% ipython --no-banner

In [1]: import numpy as np

In [2]: np.set_printoptions(suppress=True, linewidth=140)

In [3]: K = np.load("dump.npy")

In [4]: K
Out[4]: 
array([[ 1.9 , -1.  ,  3.2 ,  1.6 , -0.3 ,  0.2 , -0.7 ,  0.3 ],
       [-1.  , -1.  , -0.2 , -0.8 ,  1.2 , -2.1 , -1.2 ,  0.1 ],
       [-1.07, -1.06, -0.12, -0.78,  1.12, -2.03, -1.28,  0.18],
       [ 1.  , -0.5 ,  0.6 , -0.9 , -1.  ,  0.5 ,  0.7 ,  1.3 ],
       [-0.4 , -1.3 ,  1.2 , -0.6 ,  1.4 ,  0.  , -0.5 ,  0.9 ],
       [-0.6 ,  2.1 ,  0.6 ,  0.4 ,  0.5 , -1.4 , -0.6 , -0.4 ],
       [ 0.9 ,  0.6 ,  2.1 ,  1.6 ,  0.3 , -1.  , -1.  ,  0.1 ],
       [-0.5 , -0.1 ,  0.2 ,  1.2 , -0.1 , -0.7 , -1.  , -0.2 ],
       [-1.7 ,  0.2 ,  0.1 , -2.  , -0.2 ,  0.8 ,  0.3 , -0.3 ]])

In [5]: x = np.array([3, 2, -3, -3, -2, -2, 3, -1])

In [6]: rhs = K @ x

In [7]: np.round(np.linalg.solve(K.T @ K, K.T @ rhs), 2)
Out[7]: array([ 3.,  2., -3., -3., -2., -2.,  3., -1.])

In [8]: np.round(np.linalg.lstsq(K, rhs)[0], 2)
Out[8]: array([ 3.,  2., -3., -3., -2., -2.,  3., -1.])

In [9]: rng = np.random.default_rng(55359)

In [10]: rhs = rhs + 0.02 * rng.normal(size=9)

In [11]: rhs.round(2)
Out[11]: array([-12.91,  -3.92,  -4.81,   4.72, -10.77,  -0.22,  -8.9 ,  -7.09,   1.04])

In [12]: b, *_ = np.linalg.lstsq(K, rhs)

In [13]: b.round()
Out[13]: array([ 3.,  2., -3., -3., -2., -2.,  2., -1.])

In [14]: blk = np.stack([K, -2 * K, K[::-1]])

In [15]: np.round(np.linalg.norm(blk, axis=(1, 2)), 2)
Out[15]: array([ 8.94, 17.88,  8.94])

In [16]: np.linalg.matrix_rank(blk.reshape(3, -1))
Out[16]: np.int64(2)

In [17]: np.round(blk.sum(axis=0), 2)
Out[17]: 
array([[-3.6 ,  1.2 , -3.1 , -3.6 ,  0.1 ,  0.6 ,  1.  , -0.6 ],
       [ 0.5 ,  0.9 ,  0.4 ,  2.  , -1.3 ,  1.4 ,  0.2 , -0.3 ],
       [ 1.97,  1.66,  2.22,  2.38, -0.82,  1.03,  0.28, -0.08],
       [-1.6 ,  2.6 ,  0.  ,  1.3 ,  1.5 , -1.9 , -1.3 , -1.7 ],
       [ 0.  ,  0.  ,  0.  ,  0.  ,  0.  ,  0.  ,  0.  ,  0.  ],
       [ 1.6 , -2.6 ,  0.  , -1.3 , -1.5 ,  1.9 ,  1.3 ,  1.7 ],
       [-1.97, -1.66, -2.22, -2.38,  0.82, -1.03, -0.28,  0.08],
       [-0.5 , -0.9 , -0.4 , -2.  ,  1.3 , -1.4 , -0.2 ,  0.3 ],
       [ 3.6 , -1.2 ,  3.1 ,  3.6 , -0.1 , -0.6 , -1.  ,  0.6 ]])

In [18]: gram = K.T @ K

In [19]: np.round(np.trace(gram), 2), round((K ** 2).sum(), 2)
Out[19]: (np.float64(79.9), np.float64(79.9))

In [20]: (K @ K.T).shape
Out[20]: (9, 9)

In [21]: np.round(np.linalg.svd(K, compute_uv=False) ** 2, 2) + 0
Out[21]: array([30.71, 25.12, 13.8 ,  5.53,  2.76,  1.46,  0.52,  0.  ])

In [22]: np.allclose(gram, gram.T)
Out[22]: True

In [23]: np.linalg.matrix_rank(gram)
Out[23]: np.int64(8)

In [24]: W1 = np.array([[8, 2, 2, 2, 8],
    ...:     [3, 9, 1, 5, 0],
    ...:     [6, 5, 2, 2, 4],
    ...:     [9, 4, 7, 7, 8],
    ...:     [5, 0, 6, 5, 4],
    ...:     [8, 4, 2, 9, 0],
    ...:     [0, 6, 5, 7, 9],
    ...:     [9, 6, 7, 0, 9]])

In [25]: b = np.array([2, 0, 3, 0, 3])

In [26]: act = np.maximum(K @ W1 + b, 0)

In [27]: (act > 0).astype(int)
Out[27]: 
array([[1, 1, 1, 1, 1],
       [0, 0, 0, 0, 0],
       [0, 0, 0, 0, 0],
       [1, 1, 1, 0, 1],
       [1, 0, 1, 0, 1],
       [0, 1, 1, 0, 0],
       [1, 1, 1, 1, 1],
       [1, 0, 1, 0, 0],
       [0, 0, 0, 0, 0]])

In [28]: np.round((act > 0).mean(axis=0), 2)
Out[28]: array([0.56, 0.44, 0.67, 0.22, 0.44])

In [29]: basis = np.array([[-2, 0], [-1, -1], [-2, 0], [-2, 2], [2, 2]])

In [30]: (act @ basis).round(6).argmax(axis=1)
Out[30]: array([1, 0, 0, 1, 1, 1, 1, 1, 0])

In [31]: W1 @ basis
Out[31]: 
array([[-10,  18],
       [-27,   1],
       [-17,   7],
       [-34,  26],
       [-24,  18],
       [-42,  14],
       [-12,  26],
       [-20,  12]])

In [32]: np.round(act @ basis, 2)
Out[32]: 
array([[-103.6,   86. ],
       [   0. ,    0. ],
       [   0. ,    0. ],
       [ -13.9,   29.5],
       [ -28.2,   18. ],
       [ -15.3,  -10.7],
       [ -74.5,   45.7],
       [  -8.2,    0. ],
       [   0. ,    0. ]])
